$ python -q
>>> import numpy as np
>>> import numpy.linalg as la
>>> np.set_printoptions(precision=2, suppress=True, linewidth=200, floatmode="fixed")
>>> def rd(a):
...     return np.round(a, 2) + 0
... 
>>> O, _ = la.qr(np.array([[-1.0, 1.0, 0.1, 0.3],
...     [1.0, 1.5, 0.4, 0.6],
...     [-1.3, -0.5, 1.1, -0.7],
...     [0.8, 1.9, -0.1, 1.2]]))
>>> M = 4 * O
>>> rd(M)
array([[-1.92, -2.77,  1.59, -1.46],
       [ 1.92, -1.51, -2.31, -2.17],
       [-2.50, -0.52, -2.85,  1.17],
       [ 1.54, -2.41,  0.24,  2.79]])
>>> vec = np.array([-1, -3, -3, 0])
>>> y = M @ vec
>>> rd(y)
array([ 5.47,  9.53, 12.59,  4.97])
>>> rd(la.solve(M.T, M[1]))
array([0.00, 1.00, 0.00, 0.00])
>>> rd(la.solve(M, y + M[:, 3]))
array([-1.00, -3.00, -3.00,  1.00])
>>> t3 = np.stack([M, -3 * M, M[::-1]])
>>> (t3 @ M.T).shape
(3, 4, 4)
>>> t3.shape
(3, 4, 4)
>>> rd(la.det(t3))
array([  -256.00, -20736.00,   -256.00])
>>> f, v = M[1], M[2]
>>> rd(f @ v)
np.float64(0.0)
>>> rd(f @ f)
np.float64(16.0)
>>> pr = (f @ v) / (f @ f) * f
>>> rd(la.norm(f + v) ** 2 + la.norm(f - v) ** 2)
np.float64(64.0)
>>> X = np.load("test13.npy")
>>> X
array([[-1.00, -2.00,  0.00,  1.00],
       [ 6.00,  6.00,  1.00, -3.00],
       [ 4.00,  2.00,  3.00, -1.00],
       [ 8.00,  4.00,  4.00, -2.00]])
>>> # looks like rank 3
>>> P = np.triu(np.array([[-1, 0, -1, 1], [-1, -2, -2, 1], [2, 0, 2, -2], [0, 2, 0, -1]]), 1) + np.eye(4)
>>> other = P @ X @ la.inv(P)
>>> other
array([[  3.00,   0.00,   4.00,   5.00],
       [  6.00,   6.00,  17.00,  19.00],
       [-12.00,  -6.00, -29.00, -37.00],
       [  8.00,   4.00,  20.00,  26.00]])
>>> rd(np.poly(other))
array([ 1.00, -6.00, 11.00, -6.00,  0.00])
>>> mat = np.load("data.npy")
>>> mat
array([[0.00, 0.00, 2.00],
       [0.00, 0.00, 2.00],
       [2.00, 2.00, 0.00]])
>>> # rank 2
>>> la.cond(mat) > 100
np.True_
>>> rd(la.norm(mat, 2) / la.norm(mat))
np.float64(0.71)
